$ python -q
>>> import numpy as np
>>> from numpy import linalg as LA
>>> np.set_printoptions(precision=3, suppress=True, linewidth=160, sign=" ")
>>> mat = np.loadtxt("test7.csv", delimiter=",")
>>> print(mat)
[[ 51.  -2.  -2.   1.   2.]
 [  0. -41.  -2.   1.   0.]
 [  2.   0.  11.   0.   0.]
 [  1.  -2.   2. -42.  -1.]
 [ -1.  -1.   1.   2.  42.]]
>>> print(np.einsum("ii->", mat))
21.0
>>> print(np.einsum("ij,ji->", mat, mat))
7913.0
>>> W0 = np.load("block19.npy")
>>> print(W0)
[[ 1.     0.     0.     0.     0.   ]
 [ 0.     0.5   -0.866  0.     0.   ]
 [ 0.     0.866  0.5    0.     0.   ]
 [ 0.     0.     0.     1.     0.   ]
 [ 0.     0.     0.     0.     1.   ]]
>>> u = np.array([0, -3, 0, -3, 0])
>>> Y = W0 + np.outer(u, np.eye(5)[4])
>>> print(np.round(LA.det(Y) / LA.det(W0), 3), np.round(1 + LA.solve(W0, u)[4], 3))
1.0 1.0
>>> print(LA.matrix_rank(LA.inv(Y) - LA.inv(W0), tol=1e-8))
1
>>> print(np.round(W0.T @ W0, 3) + 0)
[[ 1.  0.  0.  0.  0.]
 [ 0.  1.  0.  0.  0.]
 [ 0.  0.  1.  0.  0.]
 [ 0.  0.  0.  1.  0.]
 [ 0.  0.  0.  0.  1.]]
>>> print(LA.pinv(W0))
[[ 1.     0.     0.     0.     0.   ]
 [ 0.     0.5    0.866  0.     0.   ]
 [ 0.    -0.866  0.5    0.     0.   ]
 [ 0.     0.     0.     1.     0.   ]
 [ 0.     0.     0.     0.     1.   ]]
>>> print(LA.norm(W0, axis=0))
[ 1.  1.  1.  1.  1.]
>>> E = np.load("out16.npy")
>>> print(E)
[[-2.  0.  0.]
 [ 0.  7. -9.]
 [ 0. -9.  7.]]
>>> vals, vecs = LA.eigh(E)
>>> print(np.abs(vecs[:, -1]).round(6).argmax())
1
>>> print(np.abs(vecs[:, -1]))
[ 0.     0.707  0.707]
>>> print(LA.eigvalsh(E @ E))
[   4.    4.  256.]
>>> print(vals.sum(), np.trace(E))
12.0 12.0
>>> print(LA.eigvalsh(E + 3 * np.eye(3)))
[  1.   1.  19.]
>>> print(np.unique(vals.round(6) + 0, return_counts=True)[1])
[ 2  1]
>>> print((vals > 1e-8).sum(), (vals < -1e-8).sum())
1 2
>>> print(LA.svd(E, compute_uv=False))
[ 16.   2.   2.]
>>> vals, vecs = LA.eig(E)
>>> print(np.prod(vals))
64.0
>>> print(LA.norm(mat, axis=1))
[ 51.127  41.061  11.18   42.119  42.083]
>>> print(round(float(LA.norm(mat[4] - mat[3])), 3))
61.571
>>> print(np.round(LA.norm(mat) ** 2 / LA.norm(mat, 2) ** 2, 3))
3.035
>>> print(LA.norm(mat, axis=1).argmax())
0
